In [1]: import numpy as np

In [2]: from numpy import linalg as LA

In [3]: np.set_printoptions(precision=2, suppress=True, linewidth=200)

In [4]: rd = lambda a: np.round(a, 2) + 0

In [5]: m1 = np.load("run10.npy")

In [6]: print(m1)
[[-4  4 -3 -2  4 -4  3 -2  3  6  4]
 [ 4 -6  5 -5  2 -3 -5 -1  0 -2  5]
 [-3  5 -6  1  0  3 -1 -2 -1 -1  5]
 [-2 -5  1  2 -2  2  3  1 -1  1  1]
 [ 4  2  0 -2  0  0  5 -3  1  2  2]
 [-4 -3  3  2  0 -2  0  3  4  0 -4]
 [ 3 -5 -1  3  5  0  0 -1  3 -4  2]
 [-2 -1 -2  1 -3  3 -1 -6  0  0  2]
 [ 3  0 -1 -1  1  4  3  0  4 -2  2]
 [ 6 -2 -1  1  2  0 -4  0 -2  0 -1]
 [ 4  5  5  1  2 -4  2  2  2 -1  0]]

In [7]: # symmetric, so the eigenvalues are real

In [8]: q, vecs = LA.qr(m1[:, :6])[0], LA.qr(m1[:, 6:])[0]

In [9]: sig = LA.svd(q.T @ vecs, compute_uv=False)

In [10]: print(rd(LA.norm(q @ q.T - vecs @ vecs.T, 2)))
1.0

In [11]: print(rd(np.degrees(np.arccos(sig.clip(0, 1)))))
[ 9.41 26.92 46.22 58.95 77.75]

In [12]: print((sig > 0.9).sum())
1

In [13]: evals, vecs = LA.eigh(m1)

In [14]: x0 = np.array([0, -1, 1, 3, 0, 1, 1, 2, 3, 1, -3])

In [15]: print(x0 @ m1 @ x0)
54

In [16]: print(rd(LA.eigvalsh(m1[1:, 1:])))
[-15.2  -13.14  -8.66  -4.98  -1.93   1.25   3.88   4.63   9.93  10.21]

In [17]: rng = np.random.default_rng(79087)

In [18]: z = rng.permutation(11)

In [19]: print(z)
[ 3  5  8  7  0  4  1  9  6 10  2]

In [20]: other = m1[z][:, z]

In [21]: print(rd(np.sort(np.abs(LA.eigvals(other)))))
[ 0.46  2.15  4.54  4.96  6.38  8.52 10.14 10.34 13.55 13.67 17.05]

In [22]: print(np.trace(other))
-18

In [23]: print(np.allclose(other, m1))
False

In [24]: other = m1 / LA.norm(m1, axis=1, keepdims=True)

In [25]: G = other @ other.T

In [26]: print((G - 2 * np.eye(11)).round(6).argmax(axis=1))
[4 9 7 5 8 3 8 2 4 1 4]

In [27]: print(np.argwhere(np.triu(np.abs(G) > 0.95, 1)))
[]

In [28]: print(rd(np.degrees(np.arccos(np.clip(G[6, 9], -1, 1)))))
65.33

In [29]: print(rd(LA.eigvalsh(m1).min()))
-17.05

In [30]: try:
    ...:     LA.cholesky(m1)
    ...: except LA.LinAlgError as e:
    ...:     print("failed:", e)
    ...: 
failed: Matrix is not positive definite

In [31]: data = np.array([[0, -4, -18, -14, -18, 10, 14, -8],
    ...:     [0, -4, -18, -14, -18, 10, 14, -8],
    ...:     [0, 2, 9, 7, 9, -5, -7, 4],
    ...:     [0, 4, 18, 14, 18, -10, -14, 8],
    ...:     [0, 2, 9, 7, 9, -5, -7, 4],
    ...:     [0, 4, 18, 14, 18, -10, -14, 8],
    ...:     [0, -4, -18, -14, -18, 10, 14, -8]])

In [32]: r = LA.matrix_rank(data)

In [33]: print(r)
1

In [34]: N = LA.svd(data)[2][r:].T

In [35]: print([int(LA.matrix_rank(np.delete(data, i, axis=0))) for i in range(7)])
[1, 1, 1, 1, 1, 1, 1]

In [36]: print(np.allclose(data @ N, 0))
True

In [37]: print([int(LA.matrix_rank(data[:, :j + 1])) for j in range(8)])
[0, 1, 1, 1, 1, 1, 1, 1]

In [38]: print([int(LA.matrix_rank(data[:i])) for i in range(1, len(data) + 1)])
[1, 1, 1, 1, 1, 1, 1]
